$ ipython --no-banner

In [1]: import numpy as np

In [2]: np.set_printoptions(suppress=True, linewidth=160)

In [3]: rd = lambda a: np.round(a, 3) + 0

In [4]: K = np.load("block0.npy")

In [5]: K
Out[5]: 
array([[ 0.1, -0.6,  0.4, -0.3,  1. ],
       [ 0.1, -0.4, -1.6, -0.8,  1.2],
       [ 0.1, -2.4,  0.1,  0.8, -0.4],
       [ 2. , -0.4, -1.9, -0.2, -0.5],
       [ 1. , -0.9,  0.1, -0.3, -0.5],
       [ 0.9,  1. , -0.3, -0.6,  1.3],
       [ 9. , 11. ,  5.5, -5. ,  5.5],
       [ 0.4, -0.5,  0.4,  0.3,  0. ],
       [ 1.9, -1.5,  1.2,  0.8,  0. ],
       [ 0.3, -0.5,  2.2, -1.3,  1.4],
       [-1.1, -1.6, -0.6,  0.2, -0.4],
       [ 0.4,  1.3, -0.1,  0.2, -0.1],
       [ 0.6, -0.2,  0.2,  0.6,  0.1],
       [-1.6,  1. ,  0.4,  0.7,  1.1],
       [-0.1,  0.8, -0.7, -0.1,  0. ],
       [ 1.3, -0.9, -0.7,  0.1,  0.1],
       [ 0.5, -0.1, -1.2, -0.7, -1.7],
       [-0.8,  0. , -0.6, -0.2, -1.4],
       [ 1.6, -0.7,  0.6,  1.6, -0.5],
       [ 2.4,  0.8,  0.2, -0.4,  0.8],
       [ 1.4,  0.2, -1.1, -1.2, -1.3],
       [ 0.6,  1.1,  1.1, -0.7,  1.1],
       [-0.8, -1.2, -1.9,  1.4, -0.4]])

In [6]: # row 6 is much longer than the rest

In [7]: x0 = np.array([-1, 3, 0, 0, -3])

In [8]: a = np.maximum(K @ x0, 0)

In [9]: np.flatnonzero(a > 1e-9)
Out[9]: array([ 6, 11, 13, 14, 16, 17, 20])

In [10]: K.T @ a
Out[10]: array([ 69.18,  90.93,  28.07, -43.81,  23.96])

In [11]: print(rd(np.maximum(K @ x0, 0) - np.maximum(-K @ x0, 0)))
[-4.9 -4.9 -6.1 -1.7 -2.2 -1.8  7.5 -1.9 -6.4 -6.  -2.5  3.8 -1.5  1.3  2.5 -4.3  4.3  5.  -2.2 -2.4  3.1 -0.6 -1.6]

In [12]: rd(np.tanh(K @ x0))
Out[12]: 
array([-1.   , -1.   , -1.   , -0.935, -0.976, -0.947,  1.   , -0.956, -1.   , -1.   , -0.987,  0.999, -0.905,  0.862,  0.987, -1.   ,  1.   ,  1.   , -0.976,
       -0.984,  0.996, -0.537, -0.922])

In [13]: rd(a)
Out[13]: array([0. , 0. , 0. , 0. , 0. , 0. , 7.5, 0. , 0. , 0. , 0. , 3.8, 0. , 1.3, 2.5, 0. , 4.3, 5. , 0. , 0. , 3.1, 0. , 0. ])

In [14]: O, vecs = np.linalg.qr(K[:, :4])[0], np.linalg.qr(K[:, 4:])[0]

In [15]: sig = np.linalg.svd(O.T @ vecs, compute_uv=False)

In [16]: rd(np.linalg.norm(O @ O.T - vecs @ vecs.T, 2))
Out[16]: np.float64(1.0)

In [17]: rd(sig)
Out[17]: array([0.857])

In [18]: (sig > 0.9).sum()
Out[18]: np.int64(0)

In [19]: gram = np.cov(K, rowvar=False)

In [20]: print(gram.shape)
(5, 5)

In [21]: np.argsort(-K.std(axis=0).round(6), kind="stable")
Out[21]: array([1, 0, 2, 4, 3])

In [22]: proj = K @ np.linalg.solve(K.T @ K, K.T)

In [23]: rd(np.linalg.eigvalsh(proj))
Out[23]: array([0., 0., 0., 0., 0., 0., 0., 0., 0., 0., 0., 0., 0., 0., 0., 0., 0., 0., 1., 1., 1., 1., 1.])

In [24]: rd(proj @ K[:, 2])
Out[24]: array([ 0.4, -1.6,  0.1, -1.9,  0.1, -0.3,  5.5,  0.4,  1.2,  2.2, -0.6, -0.1,  0.2,  0.4, -0.7, -0.7, -1.2, -0.6,  0.6,  0.2, -1.1,  1.1, -1.9])

In [25]: rd(np.trace(proj))
Out[25]: np.float64(5.0)

In [26]: feats = np.loadtxt("layer15.csv", delimiter=",")

In [27]: feats
Out[27]: 
array([[2., 0., 0., 0., 0., 0., 3., 0., 2.],
       [0., 1., 0., 0., 2., 0., 0., 0., 0.],
       [0., 0., 3., 2., 0., 0., 0., 3., 0.],
       [0., 0., 2., 1., 0., 0., 0., 2., 0.],
       [0., 0., 0., 0., 1., 3., 0., 0., 0.],
       [0., 0., 0., 0., 2., 2., 0., 0., 0.],
       [2., 0., 0., 0., 0., 0., 3., 0., 2.],
       [0., 0., 3., 3., 0., 0., 0., 2., 0.],
       [0., 0., 0., 0., 0., 0., 3., 0., 3.]])

In [28]: x0 = np.array([-8, 6, -9, -4, -1, -8, -1, -7, 7])

In [29]: a = np.maximum(feats @ x0, 0)

In [30]: print(np.flatnonzero(a > 1e-9))
[1 8]

In [31]: rd(np.tanh(feats @ x0))
Out[31]: array([-1.   ,  0.999, -1.   , -1.   , -1.   , -1.   , -1.   , -1.   ,  1.   ])

In [32]: np.maximum(feats @ x0, 0) - np.maximum(-feats @ x0, 0)
Out[32]: array([ -5.,   4., -56., -36., -25., -18.,  -5., -53.,  18.])

In [33]: feats.T @ a
Out[33]: array([ 0.,  4.,  0.,  0.,  8.,  0., 54.,  0., 54.])

In [34]: W1 = np.array([[0, 3, 4],
    ...:     [2, 2, 1],
    ...:     [3, 0, 0],
    ...:     [4, 3, 1],
    ...:     [5, 1, 4],
    ...:     [1, 4, 2],
    ...:     [1, 0, 4],
    ...:     [0, 2, 0],
    ...:     [3, 0, 3]])

In [35]: beta = np.array([0, 0, 1])

In [36]: H = np.maximum(feats @ W1 + beta, 0)

In [37]: H
Out[37]: 
array([[ 9.,  6., 27.],
       [12.,  4., 10.],
       [17., 12.,  3.],
       [10.,  7.,  2.],
       [ 8., 13., 11.],
       [12., 10., 13.],
       [ 9.,  6., 27.],
       [21., 13.,  4.],
       [12.,  0., 22.]])

In [38]: C = np.array([[0, -2, -2], [-3, -1, 1], [3, 2, 1]])

In [39]: H @ C
Out[39]: 
array([[ 63.,  30.,  15.],
       [ 18.,  -8., -10.],
       [-27., -40., -19.],
       [-15., -23., -11.],
       [ -6.,  -7.,   8.],
       [  9.,  -8.,  -1.],
       [ 63.,  30.,  15.],
       [-27., -47., -25.],
       [ 66.,  20.,  -2.]])

In [40]: (H @ C).round(6).argmax(axis=1)
Out[40]: array([0, 0, 2, 2, 2, 0, 0, 2, 0])

In [41]: print(W1 @ C)
[[ 3  5  7]
 [-3 -4 -1]
 [ 0 -6 -6]
 [-6 -9 -4]
 [ 9 -3 -5]
 [-6 -2  4]
 [12  6  2]
 [-6 -2  2]
 [ 9  0 -3]]
